In [1]: import numpy as np

In [2]: np.set_printoptions(suppress=True, linewidth=140)

In [3]: rd = lambda a: np.round(a, 1) + 0

In [4]: q, _ = np.linalg.qr(np.array([[-0.6], [0.6], [1.6], [0.6], [0.2], [1.4], [-0.5], [0.4], [1.0]]))

In [5]: J = q @ q.T

In [6]: rd(J)
Out[6]: 
array([[ 0.1, -0.1, -0.1, -0.1,  0. , -0.1,  0. ,  0. , -0.1],
       [-0.1,  0.1,  0.1,  0.1,  0. ,  0.1,  0. ,  0. ,  0.1],
       [-0.1,  0.1,  0.4,  0.1,  0. ,  0.3, -0.1,  0.1,  0.2],
       [-0.1,  0.1,  0.1,  0.1,  0. ,  0.1,  0. ,  0. ,  0.1],
       [ 0. ,  0. ,  0. ,  0. ,  0. ,  0. ,  0. ,  0. ,  0. ],
       [-0.1,  0.1,  0.3,  0.1,  0. ,  0.3, -0.1,  0.1,  0.2],
       [ 0. ,  0. , -0.1,  0. ,  0. , -0.1,  0. ,  0. , -0.1],
       [ 0. ,  0. ,  0.1,  0. ,  0. ,  0.1,  0. ,  0. ,  0.1],
       [-0.1,  0.1,  0.2,  0.1,  0. ,  0.2, -0.1,  0.1,  0.1]])

In [7]: # projection: eigenvalues are 0 or 1

In [8]: vec = np.array([4, 3, 0, 2, 0, 3, -1, -1, 2])

In [9]: rd(J @ (2 * vec))
Out[9]: array([-1.2,  1.2,  3.1,  1.2,  0.4,  2.7, -1. ,  0.8,  2. ])

In [10]: rd(J @ vec)
Out[10]: array([-0.6,  0.6,  1.6,  0.6,  0.2,  1.4, -0.5,  0.4,  1. ])

In [11]: np.sign((J @ vec).round(6))
Out[11]: array([-1.,  1.,  1.,  1.,  1.,  1., -1.,  1.,  1.])

In [12]: rd(J * vec)
Out[12]: 
array([[ 0.2, -0.2,  0. , -0.1,  0. , -0.4,  0. ,  0. , -0.2],
       [-0.2,  0.2,  0. ,  0.1,  0. ,  0.4,  0. ,  0. ,  0.2],
       [-0.5,  0.4,  0. ,  0.3,  0. ,  1. ,  0.1, -0.1,  0.5],
       [-0.2,  0.2,  0. ,  0.1,  0. ,  0.4,  0. ,  0. ,  0.2],
       [-0.1,  0.1,  0. ,  0. ,  0. ,  0.1,  0. ,  0. ,  0.1],
       [-0.5,  0.4,  0. ,  0.2,  0. ,  0.8,  0.1, -0.1,  0.4],
       [ 0.2, -0.1,  0. , -0.1,  0. , -0.3,  0. ,  0. , -0.1],
       [-0.1,  0.1,  0. ,  0.1,  0. ,  0.2,  0. ,  0. ,  0.1],
       [-0.3,  0.3,  0. ,  0.2,  0. ,  0.6,  0.1, -0.1,  0.3]])

In [13]: rd((J * vec).sum(axis=1))
Out[13]: array([-0.6,  0.6,  1.6,  0.6,  0.2,  1.4, -0.5,  0.4,  1. ])

In [14]: rd(J @ np.eye(9)[1])
Out[14]: array([-0.1,  0.1,  0.1,  0.1,  0. ,  0.1,  0. ,  0. ,  0.1])

In [15]: rd(np.linalg.norm(J, 2) / np.linalg.norm(J))
Out[15]: np.float64(1.0)

In [16]: np.argsort(-np.linalg.norm(J, axis=0).round(6), kind="stable")[:3]
Out[16]: array([2, 5, 8])

In [17]: Uu, sig, Vh = np.linalg.svd(J)

In [18]: np.argmax(sig[:-1] / (sig[1:] + 1e-6)) + 1
Out[18]: np.int64(1)

In [19]: rd(sig)
Out[19]: array([1., 0., 0., 0., 0., 0., 0., 0., 0.])

In [20]: other = Uu[:, :1] @ np.diag(sig[:1]) @ Vh[:1]

In [21]: np.linalg.matrix_rank(J, rtol=0.05)
Out[21]: np.int64(1)

In [22]: rd(np.linalg.norm(J - other, 2)), rd(sig[1])
Out[22]: (np.float64(0.0), np.float64(0.0))

In [23]: rd(np.linalg.norm(J - other) / np.linalg.norm(J))
Out[23]: np.float64(0.0)

In [24]: rd(other)
Out[24]: 
array([[ 0.1, -0.1, -0.1, -0.1,  0. , -0.1,  0. ,  0. , -0.1],
       [-0.1,  0.1,  0.1,  0.1,  0. ,  0.1,  0. ,  0. ,  0.1],
       [-0.1,  0.1,  0.4,  0.1,  0. ,  0.3, -0.1,  0.1,  0.2],
       [-0.1,  0.1,  0.1,  0.1,  0. ,  0.1,  0. ,  0. ,  0.1],
       [ 0. ,  0. ,  0. ,  0. ,  0. ,  0. ,  0. ,  0. ,  0. ],
       [-0.1,  0.1,  0.3,  0.1,  0. ,  0.3, -0.1,  0.1,  0.2],
       [ 0. ,  0. , -0.1,  0. ,  0. , -0.1,  0. ,  0. , -0.1],
       [ 0. ,  0. ,  0.1,  0. ,  0. ,  0.1,  0. ,  0. ,  0.1],
       [-0.1,  0.1,  0.2,  0.1,  0. ,  0.2, -0.1,  0.1,  0.1]])

In [25]: arr = np.load("out7.npy")

In [26]: rd(arr)
Out[26]: 
array([[ 0. , -0.3, -0.4, -0.4,  0.2, -0.2],
       [ 0.4, -0.1,  0.1,  0.5, -0.3, -0.1],
       [-0.1, -0.5, -0.2,  0.3,  0.3,  0.4],
       [-0.3, -0.4,  0.3, -0.5, -0.1, -0.2],
       [-0.6,  0.4, -0.4,  0.2, -0.3, -0.2],
       [ 0.4,  0.2, -0.2, -0.5, -0.5,  0.1],
       [-0.2, -0.3, -0.1,  0.1, -0.5,  0. ],
       [ 0.1,  0.1,  0. ,  0.1,  0.4, -0.7],
       [ 0.3, -0.2, -0.7,  0. ,  0.1, -0.1],
       [ 0.1, -0.4,  0. ,  0.2, -0.3, -0.5]])

In [27]: # columns are unit length and at right angles

In [28]: np.unravel_index(np.abs(arr).argmax(), arr.shape)
Out[28]: (np.int64(7), np.int64(5))

In [29]: rd(np.abs(arr).max())
Out[29]: np.float64(0.7)

In [30]: rd(np.linalg.norm(arr))
Out[30]: np.float64(2.4)

In [31]: rd(np.diff(arr, axis=0))
Out[31]: 
array([[ 0.4,  0.2,  0.5,  0.9, -0.5,  0.1],
       [-0.5, -0.5, -0.3, -0.2,  0.6,  0.5],
       [-0.2,  0.1,  0.5, -0.7, -0.4, -0.6],
       [-0.3,  0.8, -0.7,  0.7, -0.1,  0. ],
       [ 1. , -0.2,  0.2, -0.7, -0.2,  0.3],
       [-0.6, -0.5,  0.1,  0.6,  0. , -0.1],
       [ 0.3,  0.4,  0.1, -0.1,  0.9, -0.7],
       [ 0.3, -0.3, -0.7,  0. , -0.3,  0.6],
       [-0.2, -0.2,  0.7,  0.2, -0.4, -0.4]])

In [32]: rd(arr - arr[0])
Out[32]: 
array([[ 0. ,  0. ,  0. ,  0. ,  0. ,  0. ],
       [ 0.4,  0.2,  0.5,  0.9, -0.5,  0.1],
       [-0.1, -0.3,  0.2,  0.7,  0.1,  0.6],
       [-0.3, -0.2,  0.7, -0.1, -0.3, -0.1],
       [-0.6,  0.6,  0. ,  0.6, -0.4,  0. ],
       [ 0.4,  0.4,  0.2, -0.1, -0.7,  0.2],
       [-0.2,  0. ,  0.3,  0.5, -0.6,  0.2],
       [ 0.1,  0.4,  0.4,  0.5,  0.2, -0.5],
       [ 0.4,  0.1, -0.3,  0.4, -0.1,  0.1],
       [ 0.2, -0.1,  0.4,  0.6, -0.5, -0.3]])

In [33]: rd(arr.sum(axis=1))
Out[33]: array([-1.1,  0.5,  0.1, -1.3, -0.9, -0.6, -1. ,  0. , -0.4, -0.7])

In [34]: np.count_nonzero(arr)
Out[34]: np.int64(60)

In [35]: q, R = np.linalg.qr(arr)

In [36]: rd(q.T @ q)
Out[36]: 
array([[1., 0., 0., 0., 0., 0.],
       [0., 1., 0., 0., 0., 0.],
       [0., 0., 1., 0., 0., 0.],
       [0., 0., 0., 1., 0., 0.],
       [0., 0., 0., 0., 1., 0.],
       [0., 0., 0., 0., 0., 1.]])

In [37]: rd(np.abs(np.diag(R)))
Out[37]: array([1., 1., 1., 1., 1., 1.])

In [38]: np.allclose(R.T @ R, arr.T @ arr)
Out[38]: True

In [39]: q.shape, R.shape
Out[39]: ((10, 6), (6, 6))

In [40]: rd(q)
Out[40]: 
array([[ 0. , -0.3, -0.4, -0.4,  0.2, -0.2],
       [ 0.4, -0.1,  0.1,  0.5, -0.3, -0.1],
       [-0.1, -0.5, -0.2,  0.3,  0.3,  0.4],
       [-0.3, -0.4,  0.3, -0.5, -0.1, -0.2],
       [-0.6,  0.4, -0.4,  0.2, -0.3, -0.2],
       [ 0.4,  0.2, -0.2, -0.5, -0.5,  0.1],
       [-0.2, -0.3, -0.1,  0.1, -0.5,  0. ],
       [ 0.1,  0.1,  0. ,  0.1,  0.4, -0.7],
       [ 0.3, -0.2, -0.7,  0. ,  0.1, -0.1],
       [ 0.1, -0.4,  0. ,  0.2, -0.3, -0.5]])

In [41]: rd(abs(R[0, 0])), rd(np.linalg.norm(arr[:, 0]))
Out[41]: (np.float64(1.0), np.float64(1.0))

In [42]: hat = arr @ np.linalg.solve(arr.T @ arr, arr.T)

In [43]: np.linalg.matrix_rank(np.eye(10) - hat)
Out[43]: np.int64(4)

In [44]: rd(np.linalg.eigvalsh(hat))
Out[44]: array([0., 0., 0., 0., 1., 1., 1., 1., 1., 1.])

In [45]: rd(hat)
Out[45]: 
array([[ 0.4, -0.3,  0.1,  0.2,  0. ,  0.1,  0. ,  0.1,  0.3,  0. ],
       [-0.3,  0.5,  0. , -0.2, -0.1,  0. ,  0.1,  0. ,  0. ,  0.3],
       [ 0.1,  0. ,  0.7,  0. , -0.1, -0.3,  0.1, -0.2,  0.2,  0. ],
       [ 0.2, -0.2,  0. ,  0.7, -0.1,  0. ,  0.2,  0. , -0.3,  0.2],
       [ 0. , -0.1, -0.1, -0.1,  0.9, -0.1,  0.2,  0. ,  0. ,  0. ],
       [ 0.1,  0. , -0.3,  0. , -0.1,  0.7,  0.1, -0.2,  0.2,  0. ],
       [ 0. ,  0.1,  0.1,  0.2,  0.2,  0.1,  0.4, -0.2,  0. ,  0.2],
       [ 0.1,  0. , -0.2,  0. ,  0. , -0.2, -0.2,  0.7,  0.1,  0.2],
       [ 0.3,  0. ,  0.2, -0.3,  0. ,  0.2,  0. ,  0.1,  0.6,  0.1],
       [ 0. ,  0.3,  0. ,  0.2,  0. ,  0. ,  0.2,  0.2,  0.1,  0.5]])

In [46]: rd(hat @ arr[:, 0])
Out[46]: array([ 0. ,  0.4, -0.1, -0.3, -0.6,  0.4, -0.2,  0.1,  0.3,  0.1])

In [47]: rd(np.diag(hat))
Out[47]: array([0.4, 0.5, 0.7, 0.7, 0.9, 0.7, 0.4, 0.7, 0.6, 0.5])

In [48]: data = np.array([[0, -2, 1, 0, 0, -4, 0, 4, -3, 1, -1],
    ...:     [-1, 1, 3, 2, -3, -4, 3, -3, 3, -5, -2],
    ...:     [-5, -1, -1, 2, -1, -1, 3, -5, -1, 3, -4],
    ...:     [1, -1, -2, 4, -4, 1, 3, 2, -5, -5, 3],
    ...:     [2, 1, 5, 1, 2, 5, 0, -4, 1, 1, 4]])

In [49]: data
Out[49]: 
array([[ 0, -2,  1,  0,  0, -4,  0,  4, -3,  1, -1],
       [-1,  1,  3,  2, -3, -4,  3, -3,  3, -5, -2],
       [-5, -1, -1,  2, -1, -1,  3, -5, -1,  3, -4],
       [ 1, -1, -2,  4, -4,  1,  3,  2, -5, -5,  3],
       [ 2,  1,  5,  1,  2,  5,  0, -4,  1,  1,  4]])

In [50]: other = np.array([[4, -5],
    ...:     [-5, 5],
    ...:     [1, -2],
    ...:     [-4, 6],
    ...:     [-2, -8],
    ...:     [6, 1],
    ...:     [4, -5],
    ...:     [-5, 2],
    ...:     [8, 1],
    ...:     [3, 2],
    ...:     [-6, 1]])

In [51]: np.linalg.matrix_rank(np.vstack([data, other.T]))
Out[51]: np.int64(7)

In [52]: np.einsum("ik,kj->ji", data, other)
Out[52]: 
array([[-48,  16,  34, -66,  37],
       [-10,   6,  17,  28, -21]])

In [53]: data @ other
Out[53]: 
array([[-48, -10],
       [ 16,   6],
       [ 34,  17],
       [-66,  28],
       [ 37, -21]])

In [54]: other.T @ data.T
Out[54]: 
array([[-48,  16,  34, -66,  37],
       [-10,   6,  17,  28, -21]])

In [55]: np.linalg.matrix_rank(data @ other)
Out[55]: np.int64(2)

In [56]: np.vstack([data, other.T]).shape
Out[56]: (7, 11)

In [57]: data - data[0]
Out[57]: 
array([[ 0,  0,  0,  0,  0,  0,  0,  0,  0,  0,  0],
       [-1,  3,  2,  2, -3,  0,  3, -7,  6, -6, -1],
       [-5,  1, -2,  2, -1,  3,  3, -9,  2,  2, -3],
       [ 1,  1, -3,  4, -4,  5,  3, -2, -2, -6,  4],
       [ 2,  3,  4,  1,  2,  9,  0, -8,  4,  0,  5]])

In [58]: np.unravel_index(np.abs(data).argmax(), data.shape)
Out[58]: (np.int64(1), np.int64(9))

In [59]: rd(np.linalg.svd(data, compute_uv=False))
Out[59]: array([11.7, 11. , 10.1,  7.6,  4.8])

In [60]: np.count_nonzero(data)
Out[60]: np.int64(50)

In [61]: np.zeros(5, 11)
Traceback (most recent call last):
  Cell In[61], line 1
    np.zeros(5, 11)
TypeError: Cannot interpret '11' as a data type


In [62]: data.sum(axis=1)
Out[62]: array([ -4,  -6, -11,  -3,  18])

In [63]: np.linalg.matrix_rank(data)
Out[63]: np.int64(5)

In [64]: rd(np.linalg.norm(data))
Out[64]: np.float64(21.0)

In [65]: other = data / np.linalg.norm(data, axis=1, keepdims=True)

In [66]: G = other @ other.T

In [67]: rd(G)
Out[67]: 
array([[ 1. , -0.1, -0.1,  0.2, -0.6],
       [-0.1,  1. ,  0.3,  0.1, -0.1],
       [-0.1,  0.3,  1. , -0.1, -0.2],
       [ 0.2,  0.1, -0.1,  1. , -0.1],
       [-0.6, -0.1, -0.2, -0.1,  1. ]])

In [68]: (np.abs(G) > 0.9).astype(int)
Out[68]: 
array([[1, 0, 0, 0, 0],
       [0, 1, 0, 0, 0],
       [0, 0, 1, 0, 0],
       [0, 0, 0, 1, 0],
       [0, 0, 0, 0, 1]])

In [69]: rd(np.degrees(np.arccos(np.clip(G[1, 2], -1, 1))))
Out[69]: np.float64(74.0)

In [70]: np.argwhere(np.triu(np.abs(G) > 0.95, 1))
Out[70]: array([], shape=(0, 2), dtype=int64)

In [71]: rd(G[1])
Out[71]: array([-0.1,  1. ,  0.3,  0.1, -0.1])

In [72]: (G - 2 * np.eye(5)).round(6).argmax(axis=1)
Out[72]: array([3, 2, 1, 0, 1])

In [73]: rng = np.random.default_rng(9354)

In [74]: other = data + rng.integers(-2, 3, (5, 4)) @ rng.integers(-2, 3, (4, 11))

In [75]: other
Out[75]: 
array([[  0,   2,  -5,   2,  -4,  -4,  -2,  14,  -5,  -5,  -3],
       [  0,   6,  -1,  -3,  -8,  -4,   7,   2,   3,  -7,   0],
       [ -6,  -4,   4,   2,   2,  -3,   4, -11,   2,   6,  -1],
       [ -5,  -3, -12,   0, -10,   1,   9,  10,  -3,  -3,   5],
       [ 11,   6,  13,   5,   7,   8,  -8, -10,  -5,  -3,  -2]])

In [76]: np.linalg.matrix_rank(other - data, tol=1e-8)
Out[76]: np.int64(4)

In [77]: np.abs(other - data).sum(axis=1)
Out[77]: array([38, 33, 30, 48, 64])

In [78]: other - data
Out[78]: 
array([[  0,   4,  -6,   2,  -4,   0,  -2,  10,  -2,  -6,  -2],
       [  1,   5,  -4,  -5,  -5,   0,   4,   5,   0,  -2,   2],
       [ -1,  -3,   5,   0,   3,  -2,   1,  -6,   3,   3,   3],
       [ -6,  -2, -10,  -4,  -6,   0,   6,   8,   2,   2,   2],
       [  9,   5,   8,   4,   5,   3,  -8,  -6,  -6,  -4,  -6]])

In [79]: F = np.load("layer10.npy")

In [80]: F
Out[80]: 
array([[  4.5,  -1.1,   5.7,  -1.4],
       [  6.3,   6.9,  -1.2,   3.6],
       [  2.4,   4.9,  -5.6,  -5.9],
       [  2.5,  -7. ,   4.6,   7.6],
       [  6.2,   2. ,   5.1,   0.1],
       [ -7.4,   4.2, -10.6,   0. ],
       [ -0.6,  -5.3,  -5.7,  -1.3],
       [ -1. ,  -2.2,  -3.3,  -4.4]])

In [81]: Uu, sig = np.linalg.svd(J)
Traceback (most recent call last):
  Cell In[81], line 1
    Uu, sig = np.linalg.svd(J)
ValueError: too many values to unpack (expected 2)


In [82]: Uu, sig, Vh = np.linalg.svd(J, full_matrices=False)

In [83]: rd(Vh @ Vh.T)
Out[83]: 
array([[1., 0., 0., 0., 0., 0., 0., 0., 0.],
       [0., 1., 0., 0., 0., 0., 0., 0., 0.],
       [0., 0., 1., 0., 0., 0., 0., 0., 0.],
       [0., 0., 0., 1., 0., 0., 0., 0., 0.],
       [0., 0., 0., 0., 1., 0., 0., 0., 0.],
       [0., 0., 0., 0., 0., 1., 0., 0., 0.],
       [0., 0., 0., 0., 0., 0., 1., 0., 0.],
       [0., 0., 0., 0., 0., 0., 0., 1., 0.],
       [0., 0., 0., 0., 0., 0., 0., 0., 1.]])

In [84]: rd(Uu.T @ Uu)
Out[84]: 
array([[1., 0., 0., 0., 0., 0., 0., 0., 0.],
       [0., 1., 0., 0., 0., 0., 0., 0., 0.],
       [0., 0., 1., 0., 0., 0., 0., 0., 0.],
       [0., 0., 0., 1., 0., 0., 0., 0., 0.],
       [0., 0., 0., 0., 1., 0., 0., 0., 0.],
       [0., 0., 0., 0., 0., 1., 0., 0., 0.],
       [0., 0., 0., 0., 0., 0., 1., 0., 0.],
       [0., 0., 0., 0., 0., 0., 0., 1., 0.],
       [0., 0., 0., 0., 0., 0., 0., 0., 1.]])

In [85]: rd(sig)
Out[85]: array([1., 0., 0., 0., 0., 0., 0., 0., 0.])

In [86]: Uu.shape, sig.shape, Vh.shape
Out[86]: ((9, 9), (9,), (9, 9))

In [87]: np.sqrt((sig ** 2).sum()), rd(np.linalg.norm(J))
Out[87]: (np.float64(1.0), np.float64(1.0))

In [88]: np.abs(Uu[:, 0]).round(6).argmax()
Out[88]: np.int64(2)

In [89]: rd(np.abs(Vh[0]))
Out[89]: array([0.2, 0.2, 0.6, 0.2, 0.1, 0.5, 0.2, 0.2, 0.4])

In [90]: (sig > 1e-8).sum()
Out[90]: np.int64(1)
